% python3 -q
>>> import numpy as np
>>> np.set_printoptions(suppress=True, linewidth=140)
>>> tidy = lambda a: np.round(a, 3) + 0
>>> data = np.loadtxt("mat.csv", delimiter=",")
>>> data
array([[ 8.955, -2.345,  0.721, -1.306,  2.217],
       [ 4.638,  1.72 , -0.732,  0.734,  6.397],
       [ 2.593,  2.657,  8.309,  5.771, -3.571],
       [ 6.49 ,  0.001, -3.166,  2.761, -2.124],
       [-2.791,  1.51 ,  1.919,  1.042, -7.93 ],
       [-0.49 , -4.099,  3.901, -2.718,  1.802],
       [-3.471,  5.091, -1.944, -0.331, -1.569],
       [ 0.823,  7.501, -9.188,  1.403, -5.503],
       [ 8.051, -9.937, -3.529, -5.316, -8.08 ],
       [-3.314, -5.581, -3.141, 11.012, -3.728],
       [-6.977,  3.094, -6.556, -5.352, -1.855],
       [ 1.347, -3.977, -6.713,  3.721,  3.687]])
>>> vec = np.array([1, -2, 2, 1, -2])
>>> rhs = data @ vec
>>> tidy(rhs)
array([  9.347, -12.326,  26.81 ,   7.165,  14.929,   9.188, -14.734, -20.146,  31.711,  20.034, -27.919,  -7.778])
>>> tidy(np.linalg.pinv(data) @ data)
array([[1., 0., 0., 0., 0.],
       [0., 1., 0., 0., 0.],
       [0., 0., 1., 0., 0.],
       [0., 0., 0., 1., 0.],
       [0., 0., 0., 0., 1.]])
>>> tidy(np.linalg.solve(data.T @ data, data.T @ rhs))
array([ 1., -2.,  2.,  1., -2.])
>>> rng = np.random.default_rng(907)
>>> rhs = rhs + 0.3 * rng.normal(size=12)
>>> tidy(rhs)
array([  9.298, -12.702,  26.65 ,   7.316,  15.137,   9.548, -15.416, -20.355,  31.642,  20.227, -27.977,  -8.199])
>>> beta, *_ = np.linalg.lstsq(data, rhs)
>>> tidy(data.T @ (rhs - data @ beta))
array([0., 0., 0., 0., 0.])
>>> tidy(np.linalg.norm(rhs - data @ beta))
np.float64(0.854)
>>> tidy(beta)
array([ 0.984, -2.027,  2.023,  0.996, -2.013])
>>> q, V = np.linalg.qr(data[:, :3])[0], np.linalg.qr(data[:, 3:])[0]
>>> s = np.linalg.svd(q.T @ V, compute_uv=False)
>>> (s > 0.9).sum()
np.int64(0)
>>> q, _ = np.linalg.qr(np.array([[-0.5, -0.8, 1.1, -0.3, 1.7, -0.5],
...     [0.2, 1.3, 0.1, -0.2, -0.4, 1.2],
...     [0.3, 1.0, 0.5, -0.7, -0.4, 1.5],
...     [0.5, 1.9, -0.2, 1.6, -0.5, -0.6],
...     [-0.6, 1.0, 1.4, -0.8, -0.4, -0.4],
...     [-0.9, 1.4, 0.6, 0.8, -0.9, 0.8]]))
>>> w = np.array([1, 2, 2, 2, 1, 2])
>>> mat = q @ np.diag(w) @ q.T
>>> tidy(mat)
array([[ 1.674, -0.285,  0.154,  0.191,  0.   , -0.28 ],
       [-0.285,  1.359,  0.095,  0.038,  0.369,  0.045],
       [ 0.154,  0.095,  1.923, -0.103,  0.037,  0.161],
       [ 0.191,  0.038, -0.103,  1.847,  0.121,  0.258],
       [ 0.   ,  0.369,  0.037,  0.121,  1.652, -0.273],
       [-0.28 ,  0.045,  0.161,  0.258, -0.273,  1.545]])
>>> tidy(np.sort(np.abs(np.linalg.eigvals(mat))))
array([1., 1., 2., 2., 2., 2.])
>>> np.allclose(mat @ mat.T, mat.T @ mat)
True
>>> tidy(np.abs(np.linalg.eigvals(mat)).max())
np.float64(2.0)
>>> tidy((mat + mat.T) / 2)
array([[ 1.674, -0.285,  0.154,  0.191,  0.   , -0.28 ],
       [-0.285,  1.359,  0.095,  0.038,  0.369,  0.045],
       [ 0.154,  0.095,  1.923, -0.103,  0.037,  0.161],
       [ 0.191,  0.038, -0.103,  1.847,  0.121,  0.258],
       [ 0.   ,  0.369,  0.037,  0.121,  1.652, -0.273],
       [-0.28 ,  0.045,  0.161,  0.258, -0.273,  1.545]])
>>> assert mat == mat.T
Traceback (most recent call last):
  File "<python-input-28>", line 1, in <module>
    assert mat == mat.T
           ^^^^^^^^^^^^
ValueError: The truth value of an array with more than one element is ambiguous. Use a.any() or a.all()
>>> vec = np.array([2, 0, 1, 0, 0, 2])
>>> h1 = np.maximum(mat @ vec, 0)
>>> tidy(np.tanh(mat @ vec))
array([ 0.994, -0.366,  0.988,  0.661, -0.47 ,  0.991])
>>> tidy(np.maximum(mat @ vec, 0) - np.maximum(-mat @ vec, 0))
array([ 2.942, -0.384,  2.554,  0.795, -0.51 ,  2.691])
>>> B = mat / np.linalg.norm(mat, axis=1, keepdims=True)
>>> G = B @ B.T
>>> tidy(np.linalg.norm(B, axis=1))
array([1., 1., 1., 1., 1., 1.])
>>> np.argwhere(np.triu(np.abs(G) > 0.95, 1))
array([], shape=(0, 2), dtype=int64)
>>> tidy(G[3])
array([ 0.175,  0.043, -0.084,  1.   ,  0.112,  0.254])
>>> (np.abs(G) > 0.9).astype(int)
array([[1, 0, 0, 0, 0, 0],
       [0, 1, 0, 0, 0, 0],
       [0, 0, 1, 0, 0, 0],
       [0, 0, 0, 1, 0, 0],
       [0, 0, 0, 0, 1, 0],
       [0, 0, 0, 0, 0, 1]])
>>> G = mat.T @ mat
>>> np.linalg.matrix_rank(G)
np.int64(6)
>>> tidy(np.linalg.eigvalsh(G)[::-1])
array([4., 4., 4., 4., 1., 1.])
>>> (mat @ mat.T).shape
(6, 6)
>>> tidy(np.linalg.svd(mat, compute_uv=False) ** 2)
array([4., 4., 4., 4., 1., 1.])
>>> tidy(np.diag(G))
array([3.023, 2.076, 3.77 , 3.54 , 2.956, 2.635])
>>> P = data @ np.linalg.solve(data.T @ data, data.T)
>>> np.allclose(P @ P, P)
True
>>> np.linalg.matrix_rank(np.eye(12) - P)
np.int64(7)
>>> tidy(np.linalg.eigvalsh(P))
array([0., 0., 0., 0., 0., 0., 0., 1., 1., 1., 1., 1.])
>>> W0 = np.diag(np.array([-3, -3, -2, 3, 1, -2, 3, -3, 0, -1, -3, -3, 2, 3]))
>>> W0
array([[-3,  0,  0,  0,  0,  0,  0,  0,  0,  0,  0,  0,  0,  0],
       [ 0, -3,  0,  0,  0,  0,  0,  0,  0,  0,  0,  0,  0,  0],
       [ 0,  0, -2,  0,  0,  0,  0,  0,  0,  0,  0,  0,  0,  0],
       [ 0,  0,  0,  3,  0,  0,  0,  0,  0,  0,  0,  0,  0,  0],
       [ 0,  0,  0,  0,  1,  0,  0,  0,  0,  0,  0,  0,  0,  0],
       [ 0,  0,  0,  0,  0, -2,  0,  0,  0,  0,  0,  0,  0,  0],
       [ 0,  0,  0,  0,  0,  0,  3,  0,  0,  0,  0,  0,  0,  0],
       [ 0,  0,  0,  0,  0,  0,  0, -3,  0,  0,  0,  0,  0,  0],
       [ 0,  0,  0,  0,  0,  0,  0,  0,  0,  0,  0,  0,  0,  0],
       [ 0,  0,  0,  0,  0,  0,  0,  0,  0, -1,  0,  0,  0,  0],
       [ 0,  0,  0,  0,  0,  0,  0,  0,  0,  0, -3,  0,  0,  0],
       [ 0,  0,  0,  0,  0,  0,  0,  0,  0,  0,  0, -3,  0,  0],
       [ 0,  0,  0,  0,  0,  0,  0,  0,  0,  0,  0,  0,  2,  0],
       [ 0,  0,  0,  0,  0,  0,  0,  0,  0,  0,  0,  0,  0,  3]])
>>> tidy(np.trace(np.linalg.pinv(W0) @ W0))
np.float64(13.0)
>>> np.abs(np.diag(np.linalg.qr(W0)[1])) > 1e-9
array([ True,  True,  True,  True,  True,  True,  True,  True, False,  True,  True,  True,  True,  True])
>>> np.linalg.lstsq(W0[:-1].T, W0[-1])[2]
np.int32(12)
>>> np.allclose(W0[:-1].T @ np.linalg.lstsq(W0[:-1].T, W0[-1])[0], W0[-1])
False
>>> r = np.linalg.matrix_rank(W0)
>>> r
np.int64(13)
>>> ns = np.linalg.svd(W0)[2][r:].T
>>> ns[:, 0] / ns[np.abs(ns[:, 0]).round(6).argmax(), 0]
array([0., 0., 0., 0., 0., 0., 0., 0., 1., 0., 0., 0., 0., 0.])
>>> np.allclose(W0 @ ns, 0)
True
>>> [int(np.linalg.matrix_rank(W0[:, :j + 1])) for j in range(14)]
[1, 2, 3, 4, 5, 6, 7, 8, 8, 9, 10, 11, 12, 13]
>>> np.linalg.matrix_rank(W0.T @ W0), np.linalg.matrix_rank(W0 @ W0.T)
(np.int64(13), np.int64(13))
>>> [int(np.linalg.matrix_rank(np.delete(W0, i, axis=0))) for i in range(14)]
[12, 12, 12, 12, 12, 12, 12, 12, 13, 12, 12, 12, 12, 12]
>>> B = W0[0, 0] * W0[1:] - np.outer(W0[1:, 0], W0[0])
>>> B
array([[ 0,  9,  0,  0,  0,  0,  0,  0,  0,  0,  0,  0,  0,  0],
       [ 0,  0,  6,  0,  0,  0,  0,  0,  0,  0,  0,  0,  0,  0],
       [ 0,  0,  0, -9,  0,  0,  0,  0,  0,  0,  0,  0,  0,  0],
       [ 0,  0,  0,  0, -3,  0,  0,  0,  0,  0,  0,  0,  0,  0],
       [ 0,  0,  0,  0,  0,  6,  0,  0,  0,  0,  0,  0,  0,  0],
       [ 0,  0,  0,  0,  0,  0, -9,  0,  0,  0,  0,  0,  0,  0],
       [ 0,  0,  0,  0,  0,  0,  0,  9,  0,  0,  0,  0,  0,  0],
       [ 0,  0,  0,  0,  0,  0,  0,  0,  0,  0,  0,  0,  0,  0],
       [ 0,  0,  0,  0,  0,  0,  0,  0,  0,  3,  0,  0,  0,  0],
       [ 0,  0,  0,  0,  0,  0,  0,  0,  0,  0,  9,  0,  0,  0],
       [ 0,  0,  0,  0,  0,  0,  0,  0,  0,  0,  0,  9,  0,  0],
       [ 0,  0,  0,  0,  0,  0,  0,  0,  0,  0,  0,  0, -6,  0],
       [ 0,  0,  0,  0,  0,  0,  0,  0,  0,  0,  0,  0,  0, -9]])
>>> np.flatnonzero(~B.round(6).any(axis=1))
array([7])
>>> W0[:, 0] / W0[0, 0]
array([ 1., -0., -0., -0., -0., -0., -0., -0., -0., -0., -0., -0., -0., -0.])
